In [1]: import numpy as np

In [2]: np.set_printoptions(precision=1, suppress=True, linewidth=140)

In [3]: m1 = np.load("out5.npy")

In [4]: m1
Out[4]: 
array([[ 1.7, -1.7, -0.1],
       [ 1.9, -1.8, -0.1],
       [-1.6,  1.7,  0.1],
       [ 0.8, -0.6,  0.1],
       [-1.5,  1.3, -0.1],
       [ 0.9, -1. , -0.1],
       [-1.3,  1.4,  0. ],
       [-2.5,  2.7, -0.1],
       [-0.4,  0.2,  0. ],
       [-0.1,  0. ,  0. ],
       [ 2.1, -2.3,  0. ],
       [ 1.5, -1.4,  0.1]])

In [5]: left, s, Vh = np.linalg.svd(m1)

In [6]: np.argmax(s[:-1] / (s[1:] + 1e-6)) + 1
Out[6]: np.int64(1)

In [7]: s
Out[7]: array([7.5, 0.4, 0.3])

In [8]: out = left[:, :1] @ np.diag(s[:1]) @ Vh[:1]

In [9]: round(np.abs(m1 - out).max(), 1)
Out[9]: np.float64(0.1)

In [10]: [round(float(x), 1) for x in np.linalg.svd(m1, compute_uv=False)[:3]]
Out[10]: [7.5, 0.4, 0.3]

In [11]: np.linalg.matrix_rank(m1, rtol=0.1)
Out[11]: np.int64(1)

In [12]: gram = np.cov(m1, rowvar=False)

In [13]: np.round(np.linalg.eigvalsh(gram)[::-1], 1) + 0
Out[13]: array([5.1, 0. , 0. ])

In [14]: np.round(np.polyfit(m1[:, 0], m1[:, 1], 1), 1) + 0
Out[14]: array([-1.,  0.])

In [15]: M = np.array([[2, 3, 2, 3, 2, 3],
    ...:     [3, 0, 3, 0, 3, 0],
    ...:     [1, 2, 1, 2, 1, 2],
    ...:     [2, 3, 2, 3, 2, 3],
    ...:     [3, 0, 3, 0, 3, 0],
    ...:     [1, 2, 1, 2, 1, 2]])

In [16]: M
Out[16]: 
array([[2, 3, 2, 3, 2, 3],
       [3, 0, 3, 0, 3, 0],
       [1, 2, 1, 2, 1, 2],
       [2, 3, 2, 3, 2, 3],
       [3, 0, 3, 0, 3, 0],
       [1, 2, 1, 2, 1, 2]])

In [17]: # row 3 repeats row 0

In [18]: np.argsort(-np.linalg.norm(M, axis=0).round(6), kind="stable")[:3]
Out[18]: array([0, 2, 4])

In [19]: np.linalg.matrix_rank(M, rtol=0.1)
Out[19]: np.int64(2)

In [20]: gram = M.T @ M

In [21]: np.diag(gram)
Out[21]: array([28, 26, 28, 26, 28, 26])

In [22]: np.allclose(gram, gram.T)
Out[22]: True

In [23]: np.round(np.linalg.svd(M, compute_uv=False) ** 2, 1) + 0
Out[23]: array([129.1,  32.9,   0. ,   0. ,   0. ,   0. ])

In [24]: np.round(np.linalg.eigvalsh(gram)[::-1], 1) + 0
Out[24]: array([129.1,  32.9,   0. ,   0. ,   0. ,   0. ])

In [25]: T = np.stack([M, 3 * M, M[::-1]])

In [26]: np.linalg.det(T)
Out[26]: array([0., 0., 0.])

In [27]: np.einsum("bij,cij->bc", T, T)
Out[27]: 
array([[ 162,  486,  150],
       [ 486, 1458,  450],
       [ 150,  450,  162]])

In [28]: np.linalg.matrix_rank(T.reshape(3, -1))
Out[28]: np.int64(2)

In [29]: T.shape
Out[29]: (3, 6, 6)

In [30]: T.sum(axis=0)
Out[30]: 
array([[ 9, 14,  9, 14,  9, 14],
       [15,  0, 15,  0, 15,  0],
       [ 6, 11,  6, 11,  6, 11],
       [ 9, 14,  9, 14,  9, 14],
       [15,  0, 15,  0, 15,  0],
       [ 6, 11,  6, 11,  6, 11]])

In [31]: (T @ M.T).shape
Out[31]: (3, 6, 6)

In [32]: np.linalg.matrix_rank(T)
Out[32]: array([2, 2, 2])

In [33]: vec = np.array([2, 0, 4, -1, 2, -3])

In [34]: h1 = np.maximum(M @ vec, 0)

In [35]: M * (h1 > 1e-9)[:, None]
Out[35]: 
array([[2, 3, 2, 3, 2, 3],
       [3, 0, 3, 0, 3, 0],
       [0, 0, 0, 0, 0, 0],
       [2, 3, 2, 3, 2, 3],
       [3, 0, 3, 0, 3, 0],
       [0, 0, 0, 0, 0, 0]])

In [36]: np.flatnonzero(h1 > 1e-9)
Out[36]: array([0, 1, 3, 4])
